$ python3 -q
>>> import numpy as np
>>> np.set_printoptions(suppress=True, linewidth=100)
>>> def rd(a):
...     return np.round(a, 1) + 0
... 
>>> mat = np.load("mat.npy")
>>> mat
array([[ 1, -1,  1, -1,  1, -1,  1, -1],
       [ 1, -1,  1, -1, -1,  1, -1,  1],
       [ 1,  1,  1,  1, -1, -1, -1, -1]])
>>> # column 2 repeats column 0
>>> t = np.radians(72)
>>> Rm = np.eye(8)
>>> Rm[0, 0] = Rm[2, 2] = np.cos(t)
>>> Rm[0, 2], Rm[2, 0] = -np.sin(t), np.sin(t)
>>> rd(Rm)
array([[ 0.3,  0. , -1. ,  0. ,  0. ,  0. ,  0. ,  0. ],
       [ 0. ,  1. ,  0. ,  0. ,  0. ,  0. ,  0. ,  0. ],
       [ 1. ,  0. ,  0.3,  0. ,  0. ,  0. ,  0. ,  0. ],
       [ 0. ,  0. ,  0. ,  1. ,  0. ,  0. ,  0. ,  0. ],
       [ 0. ,  0. ,  0. ,  0. ,  1. ,  0. ,  0. ,  0. ],
       [ 0. ,  0. ,  0. ,  0. ,  0. ,  1. ,  0. ,  0. ],
       [ 0. ,  0. ,  0. ,  0. ,  0. ,  0. ,  1. ,  0. ],
       [ 0. ,  0. ,  0. ,  0. ,  0. ,  0. ,  0. ,  1. ]])
>>> B = mat @ Rm.T
>>> rd(np.linalg.det(Rm)), rd(np.trace(Rm))
(np.float64(1.0), np.float64(6.6))
>>> rd(B)
array([[-0.6, -1. ,  1.3, -1. ,  1. , -1. ,  1. , -1. ],
       [-0.6, -1. ,  1.3, -1. , -1. ,  1. , -1. ,  1. ],
       [-0.6,  1. ,  1.3,  1. , -1. , -1. , -1. , -1. ]])
>>> rd(np.linalg.svd(mat, compute_uv=False)), rd(np.linalg.svd(B, compute_uv=False))
(array([2.8, 2.8, 2.8]), array([2.8, 2.8, 2.8]))
>>> x0 = np.array([2, -2, 3, -1, -1, -2, -1, -2])
>>> h1 = np.maximum(B @ x0, 0)
>>> rd(B * (h1 > 1e-9)[:, None])
array([[-0.6, -1. ,  1.3, -1. ,  1. , -1. ,  1. , -1. ],
       [-0.6, -1. ,  1.3, -1. , -1. ,  1. , -1. ,  1. ],
       [-0.6,  1. ,  1.3,  1. , -1. , -1. , -1. , -1. ]])
>>> np.flatnonzero(h1 > 1e-9)
array([0, 1, 2])
>>> rd(np.tanh(B @ x0))
array([1., 1., 1.])
>>> rd(np.maximum(B @ x0, 0) - np.maximum(-B @ x0, 0))
array([7.5, 3.5, 5.5])
>>> rd(np.maximum(B @ (3 * x0), 0))
array([22.5, 10.5, 16.5])
>>> J = np.loadtxt("out9.csv", delimiter=",")
>>> J
array([[1., 4., 1., 4., 1., 4.],
       [1., 4., 1., 4., 1., 4.],
       [5., 2., 5., 2., 5., 2.],
       [1., 4., 1., 4., 1., 4.],
       [1., 4., 1., 4., 1., 4.],
       [5., 2., 5., 2., 5., 2.]])
>>> rd(np.linalg.det(J))
np.float64(0.0)
>>> rd(np.sort(np.abs(np.linalg.eigvals(J))))
array([ 0.,  0.,  0.,  0.,  0., 17.])
>>> (J + J.T) / 2
array([[1. , 2.5, 3. , 2.5, 1. , 4.5],
       [2.5, 4. , 1.5, 4. , 2.5, 3. ],
       [3. , 1.5, 5. , 1.5, 3. , 3.5],
       [2.5, 4. , 1.5, 4. , 2.5, 3. ],
       [1. , 2.5, 3. , 2.5, 1. , 4.5],
       [4.5, 3. , 3.5, 3. , 4.5, 2. ]])
>>> np.linalg.determinant(J)
Traceback (most recent call last):
  File "<python-input-27>", line 1, in <module>
    np.linalg.determinant(J)
    ^^^^^^^^^^^^^^^^^^^^^
AttributeError: module 'numpy.linalg' has no attribute 'determinant'
>>> (J - J.T) / 2
array([[ 0. ,  1.5, -2. ,  1.5,  0. , -0.5],
       [-1.5,  0. , -0.5,  0. , -1.5,  1. ],
       [ 2. ,  0.5,  0. ,  0.5,  2. , -1.5],
       [-1.5,  0. , -0.5,  0. , -1.5,  1. ],
       [ 0. ,  1.5, -2. ,  1.5,  0. , -0.5],
       [ 0.5, -1. ,  1.5, -1. ,  0.5,  0. ]])
>>> rd(np.abs(np.linalg.eigvals(J)).max())
np.float64(17.0)
>>> J.inv()
Traceback (most recent call last):
  File "<python-input-30>", line 1, in <module>
    J.inv()
    ^^^^^
AttributeError: 'numpy.ndarray' object has no attribute 'inv'
>>> np.allclose(J @ J.T, J.T @ J)
False
>>> np.allclose(J[:-1].T @ np.linalg.lstsq(J[:-1].T, J[-1])[0], J[-1])
True
>>> np.abs(np.diag(np.linalg.qr(J)[1])) > 1e-9
array([ True,  True, False, False, False, False])
>>> try:
...     np.linalg.inv(J)
... except np.linalg.LinAlgError as e:
...     print(repr(e))
... 
LinAlgError('Singular matrix')
>>> f = np.array([0, 3])
>>> np.convolve(J[5], f)
array([ 0., 15.,  6., 15.,  6., 15.,  6.])
>>> np.polyval(f, J[5])
array([3., 3., 3., 3., 3., 3.])
>>> np.array([np.convolve(row, f, "same") for row in J])
array([[ 0.,  3., 12.,  3., 12.,  3.],
       [ 0.,  3., 12.,  3., 12.,  3.],
       [ 0., 15.,  6., 15.,  6., 15.],
       [ 0.,  3., 12.,  3., 12.,  3.],
       [ 0.,  3., 12.,  3., 12.,  3.],
       [ 0., 15.,  6., 15.,  6., 15.]])
>>> C2 = J.T @ J
>>> (J @ J.T).shape
(6, 6)
>>> np.allclose(C2, C2.T)
True
>>> np.diag(C2)
array([54., 72., 54., 72., 54., 72.])
>>> np.trace(C2), (J ** 2).sum()
(np.float64(378.0), np.float64(378.0))
>>> rd(np.linalg.eigvalsh(C2)[::-1])
array([300.3,  77.7,   0. ,   0. ,   0. ,   0. ])
>>> E = np.array([[11.4, 3.2, 1.2],
...     [-0.1, -0.5, 4.6],
...     [9.3, 9.3, -1.9],
...     [-0.7, 1.1, 5.4],
...     [1.6, -0.3, 4.1],
...     [6.6, 1.3, -3.1],
...     [0.3, 5.0, -4.0],
...     [0.6, -5.1, 5.3],
...     [0.1, 1.3, -0.6],
...     [-7.5, 2.9, -4.3]])
>>> Xs = E - E.mean(axis=0)
>>> evecs = np.linalg.svd(Xs)[2][:2]
>>> B = Xs - Xs @ evecs.T @ evecs
>>> rd((Xs @ evecs.T).std(axis=0))
array([5.6, 4.4])
>>> np.linalg.norm(B, axis=1).round(6).argmax()
np.int64(5)
>>> rd(np.diag(evecs.T @ evecs))
array([1. , 0.4, 0.6])
>>> A = np.load("x.npy")
>>> A
array([[ 4. ,  4.3, -0.3],
       [ 4. ,  5.2, -1.2],
       [ 4. ,  3.8,  0.2],
       [ 4. ,  1.8,  2.2],
       [ 4. ,  4.6, -0.6],
       [ 4. ,  5.2, -1.2],
       [ 4. ,  4. ,  0. ],
       [ 4. ,  3.8,  0.2],
       [ 4. ,  4.6, -0.6],
       [ 4. ,  3.7,  0.3],
       [ 4. ,  2.4,  1.6],
       [ 4. ,  2.2,  1.8],
       [ 4. ,  5. , -1. ],
       [ 4. ,  4.5, -0.5],
       [ 4. ,  4.5, -0.5],
       [ 4. ,  5.1, -1.1],
       [ 4. ,  3.8,  0.2],
       [ 4. ,  2.3,  1.7]])
>>> Xs = (E - E.mean(axis=0)) / E.std(axis=0)
>>> np.argwhere(np.abs(Xs) > 2)
array([[2, 1]])
>>> coef = np.linalg.lstsq(np.delete(Xs, 2, axis=1), Xs[:, 2])[0]
>>> rd(coef)
array([ 0.3, -0.8])
>>> np.abs(coef).argmax()
np.int64(1)
>>> rd(1 - np.var(Xs[:, 2] - np.delete(Xs, 2, axis=1) @ coef))
np.float64(0.5)
>>> np.allclose(A[:-1].T @ np.linalg.lstsq(A[:-1].T, A[-1])[0], A[-1])
True
>>> np.unique(A.round(6), axis=0).shape
(13, 3)
>>> rd(np.trace(np.linalg.pinv(A) @ A))
np.float64(2.0)
>>> rd(A @ np.linalg.pinv(A) @ A)
array([[ 4. ,  4.3, -0.3],
       [ 4. ,  5.2, -1.2],
       [ 4. ,  3.8,  0.2],
       [ 4. ,  1.8,  2.2],
       [ 4. ,  4.6, -0.6],
       [ 4. ,  5.2, -1.2],
       [ 4. ,  4. ,  0. ],
       [ 4. ,  3.8,  0.2],
       [ 4. ,  4.6, -0.6],
       [ 4. ,  3.7,  0.3],
       [ 4. ,  2.4,  1.6],
       [ 4. ,  2.2,  1.8],
       [ 4. ,  5. , -1. ],
       [ 4. ,  4.5, -0.5],
       [ 4. ,  4.5, -0.5],
       [ 4. ,  5.1, -1.1],
       [ 4. ,  3.8,  0.2],
       [ 4. ,  2.3,  1.7]])
>>> K = np.array([[-4.7, 6.7, 3.0],
...     [1.5, 0.5, 3.0],
...     [-2.4, 4.4, 3.0],
...     [-3.2, 5.2, 3.0],
...     [7.0, -5.0, 3.0],
...     [4.9, -2.9, 3.0],
...     [2.5, -0.5, 3.0],
...     [13.1, -11.1, 3.0],
...     [8.5, -6.5, 3.0],
...     [0.5, 1.5, 3.0],
...     [1.2, 0.8, 3.0],
...     [-2.8, 4.8, 3.0],
...     [3.1, -1.1, 3.0],
...     [3.0, -1.0, 3.0],
...     [1.0, 1.0, 3.0]])
>>> W = np.array([[-1, -4, -5, 0, 1, -2], [-5, -2, 4, 0, -4, 4], [0, 5, 3, -4, 2, 5]])
>>> coef = np.array([5, 4, 2, 1, 3, 1])
>>> act = np.maximum(K @ W + coef, 0)
>>> rd((act > 0).mean(axis=0))
array([0.5, 0.9, 0.5, 0. , 0.7, 0.7])
>>> np.linalg.matrix_rank(act)
np.int64(5)
>>> (act > 0).astype(int)
array([[0, 1, 1, 0, 0, 1],
       [1, 1, 1, 0, 1, 1],
       [0, 1, 1, 0, 0, 1],
       [0, 1, 1, 0, 0, 1],
       [1, 1, 0, 0, 1, 0],
       [1, 1, 0, 0, 1, 0],
       [1, 1, 0, 0, 1, 1],
       [1, 0, 0, 0, 1, 0],
       [1, 0, 0, 0, 1, 0],
       [0, 1, 1, 0, 1, 1],
       [0, 1, 1, 0, 1, 1],
       [0, 1, 1, 0, 0, 1],
       [1, 1, 0, 0, 1, 1],
       [1, 1, 0, 0, 1, 1],
       [0, 1, 1, 0, 1, 1]])
>>> W2 = np.array([[1, 0], [3, 0], [1, 1], [0, 2], [3, 1], [3, 3]])
>>> W @ W2
array([[-21, -10],
       [ -7,  12],
       [ 39,  12]])
